In [1]: import numpy as np

In [2]: np.set_printoptions(suppress=True, linewidth=100)

In [3]: data = np.load("layer2.npy")

In [4]: print(data)
[[72 66  6 60 36]
 [66 73  8 60 28]
 [ 6  8  1  6  2]
 [60 60  6 52 28]
 [36 28  2 28 20]]

In [5]: # equal to its transpose

In [6]: B = data / np.linalg.norm(data, axis=1, keepdims=True)

In [7]: C2 = B @ B.T

In [8]: print(round(float(np.degrees(np.arccos(np.clip(C2[1, 4], -1, 1)))), 2))
10.79

In [9]: print(C2.round(2))
[[1.   0.99 0.98 1.   1.  ]
 [0.99 1.   0.99 1.   0.98]
 [0.98 0.99 1.   0.99 0.96]
 [1.   1.   0.99 1.   0.99]
 [1.   0.98 0.96 0.99 1.  ]]

In [10]: r0 = np.array([-5, -2, -1])

In [11]: print(np.correlate(data[3], data[2], "full"))
[ 120  480  432  680 1214  628  480  536  168]

In [12]: print(np.convolve(data[3], r0))
[-300 -420 -210 -332 -250 -108  -28]

In [13]: print(np.array([np.convolve(row, r0, "same") for row in data]))
[[-474 -234 -378 -306 -132]
 [-497 -252 -389 -268 -116]
 [ -52  -27  -40  -23  -10]
 [-420 -210 -332 -250 -108]
 [-212 -102 -172 -158  -68]]

In [14]: print(np.linalg.lstsq(data[:-1].T, data[-1])[2])
2

In [15]: print(np.allclose(data[:-1].T @ np.linalg.lstsq(data[:-1].T, data[-1])[0], data[-1]))
True

In [16]: print(np.unique(data.round(6), axis=0).shape)
(5, 5)

In [17]: x = np.array([-1, -1, -2, -2, -1])

In [18]: h = np.maximum(data @ x, 0)

In [19]: print(h)
[0 0 0 0 0]

In [20]: print(np.flatnonzero(h > 1e-9))
[]

In [21]: print(data.T @ h)
[0 0 0 0 0]

In [22]: print(np.round(np.linalg.norm(data, axis=1), 2))
[120.3  118.88  11.87 103.56  57.17]

In [23]: print(np.round(np.linalg.norm(data, axis=0), 2))
[120.3  118.88  11.87 103.56  57.17]

In [24]: print(round(np.linalg.norm(data[1] - data[4]), 2))
63.63

In [25]: np.linalg.norm(data, axis=2)
AxisError: axis 2 is out of bounds for array of dimension 2


In [26]: print(data[1] @ data[4])
6676

In [27]: print(np.round(np.linalg.norm(data) ** 2 / np.linalg.norm(data, 2) ** 2, 2))
1.0

In [28]: print(round(np.linalg.norm(data, 2), 2))
206.41

In [29]: m1 = np.load("run6.npy")

In [30]: print(m1)
[[-13.95  -5.1   -0.46  -1.     7.83  -3.48   1.79  -1.81]
 [ -2.14 -14.72  12.2   -5.1    8.26  23.31  13.96  -0.04]
 [  5.86  -9.62   0.68   0.33  -5.71  16.63  -6.31   2.52]
 [ -0.97  -0.23   9.72  -4.77   9.21  -5.96   9.72  -0.61]
 [ -9.14   1.79   1.9   -5.09  15.27 -12.29  13.82 -14.61]
 [  7.32  -1.45  -0.8   -1.07 -10.88   8.4   -3.11   5.69]
 [  2.89  -4.06  -8.17   5.28  -9.78   5.68  -6.26  12.94]
 [  6.99   2.23   3.83  -3.14  -1.35   4.38  -6.29   1.81]
 [ -6.04  -0.34   6.01  10.8    9.1    9.44  -3.01   2.76]
 [-13.07   7.8    9.78   2.98   1.12  13.11  -0.78 -21.24]
 [  5.81  -5.96  10.37  -8.28   7.75   4.81  -3.25   3.15]
 [ -7.43  -9.86   5.42   6.14   6.87  -3.56   6.99  -3.99]]

In [31]: B = np.c_[m1[:, :2] @ np.array([[-2, 3], [-2, 1]]), np.array([-2, 1, 1, 1, 2, 2, 0, 1, -1, -1, 1, 1])]

In [32]: print(B.round(2))
[[ 38.1  -46.95  -2.  ]
 [ 33.72 -21.14   1.  ]
 [  7.52   7.96   1.  ]
 [  2.4   -3.14   1.  ]
 [ 14.7  -25.63   2.  ]
 [-11.74  20.51   2.  ]
 [  2.34   4.61   0.  ]
 [-18.44  23.2    1.  ]
 [ 12.76 -18.46  -1.  ]
 [ 10.54 -31.41  -1.  ]
 [  0.3   11.47   1.  ]
 [ 34.58 -32.15   1.  ]]

In [33]: print(np.round(np.linalg.lstsq(m1, B[:, 0])[0], 2) + 0)
[-2. -2.  0.  0.  0.  0.  0.  0.]

In [34]: print(np.linalg.matrix_rank(B))
3

In [35]: print(np.round(np.linalg.norm(np.linalg.qr(m1)[0].T @ B, axis=0) ** 2 / ((B ** 2).sum(axis=0) + 1e-12), 2))
[1.   1.   0.72]

In [36]: print(np.linalg.matrix_rank(np.c_[m1, B]))
9

In [37]: W1 = np.array([[1, 3, 3, -2],
    ...:     [-1, 2, 0, -1],
    ...:     [0, 1, 3, -3],
    ...:     [-3, -3, -2, 0],
    ...:     [-1, 0, -2, 1],
    ...:     [2, 3, 0, 2],
    ...:     [0, -1, 1, 3],
    ...:     [-3, -3, 1, 0]])

In [38]: beta = np.array([-1, 6, -7, -5])

In [39]: hid = np.maximum(m1 @ W1 + beta, 0)

In [40]: print(np.round((hid > 0).mean(axis=0), 2))
[0.58 0.58 0.5  0.58]

In [41]: print(np.linalg.matrix_rank(hid))
4

In [42]: print((hid > 0).astype(int))
[[0 0 0 1]
 [1 1 1 1]
 [1 1 1 0]
 [0 1 1 0]
 [1 0 0 1]
 [1 1 1 0]
 [0 0 0 1]
 [1 1 1 0]
 [0 0 0 1]
 [1 1 0 1]
 [1 1 1 0]
 [0 0 0 1]]

In [43]: Z = np.array([[1, 1, 4], [5, 1, 2], [1, 1, 2], [5, 4, 3]])

In [44]: print(W1 @ Z)
[[  9  -1  10]
 [  4  -3  -3]
 [ -7  -8  -1]
 [-20  -8 -22]
 [  2   1  -5]
 [ 27  13  20]
 [ 11  12   9]
 [-17  -5 -16]]

In [45]: x = np.array([4, 3, 2, 6, 8, 3, 5, 2])

In [46]: target = m1 @ x

In [47]: print(target.round(2))
[-20.49 146.81 -24.38  89.43  67.24 -49.1  -51.9   -2.02 143.23  10.47  42.9   59.63]

In [48]: print(np.round(np.linalg.pinv(m1) @ m1, 2) + 0)
[[1. 0. 0. 0. 0. 0. 0. 0.]
 [0. 1. 0. 0. 0. 0. 0. 0.]
 [0. 0. 1. 0. 0. 0. 0. 0.]
 [0. 0. 0. 1. 0. 0. 0. 0.]
 [0. 0. 0. 0. 1. 0. 0. 0.]
 [0. 0. 0. 0. 0. 1. 0. 0.]
 [0. 0. 0. 0. 0. 0. 1. 0.]
 [0. 0. 0. 0. 0. 0. 0. 1.]]

In [49]: print(np.round(np.linalg.solve(m1.T @ m1, m1.T @ target), 2))
[4. 3. 2. 6. 8. 3. 5. 2.]

In [50]: rng = np.random.default_rng(8138)

In [51]: target = target + 0.05 * rng.normal(size=12)

In [52]: print(target.round(2))
[-20.5  146.85 -24.36  89.39  67.19 -49.1  -51.9   -1.97 143.29  10.46  42.81  59.66]

In [53]: beta, *_ = np.linalg.lstsq(m1, target)

In [54]: print(beta.round())
[4. 3. 2. 6. 8. 3. 5. 2.]

In [55]: r0, r1 = m1[1], m1[9]

In [56]: print(np.round(r0 @ r0, 2))
1202.57

In [57]: pr = (r0 @ r1) / (r0 @ r0) * r0

In [58]: print(np.round(r1 - pr, 2))
[-12.5   11.74   6.51   4.35  -1.09   6.87  -4.52 -21.23]

In [59]: print(round(float((r1 - pr) @ r0), 2))
0.0

In [60]: q, Rm = np.linalg.qr(m1)

In [61]: print(np.round(np.abs(np.diag(Rm)), 2))
[26.93 23.53 21.98 16.47 16.25 19.36 15.41 13.61]

In [62]: print(np.trace(q @ q.T))
8.0

In [63]: print(np.round(q @ Rm, 2))
[[-13.95  -5.1   -0.46  -1.     7.83  -3.48   1.79  -1.81]
 [ -2.14 -14.72  12.2   -5.1    8.26  23.31  13.96  -0.04]
 [  5.86  -9.62   0.68   0.33  -5.71  16.63  -6.31   2.52]
 [ -0.97  -0.23   9.72  -4.77   9.21  -5.96   9.72  -0.61]
 [ -9.14   1.79   1.9   -5.09  15.27 -12.29  13.82 -14.61]
 [  7.32  -1.45  -0.8   -1.07 -10.88   8.4   -3.11   5.69]
 [  2.89  -4.06  -8.17   5.28  -9.78   5.68  -6.26  12.94]
 [  6.99   2.23   3.83  -3.14  -1.35   4.38  -6.29   1.81]
 [ -6.04  -0.34   6.01  10.8    9.1    9.44  -3.01   2.76]
 [-13.07   7.8    9.78   2.98   1.12  13.11  -0.78 -21.24]
 [  5.81  -5.96  10.37  -8.28   7.75   4.81  -3.25   3.15]
 [ -7.43  -9.86   5.42   6.14   6.87  -3.56   6.99  -3.99]]

In [64]: print(np.round(abs(Rm[0, 0]), 2), round(float(np.linalg.norm(m1[:, 0])), 2))
26.93 26.93
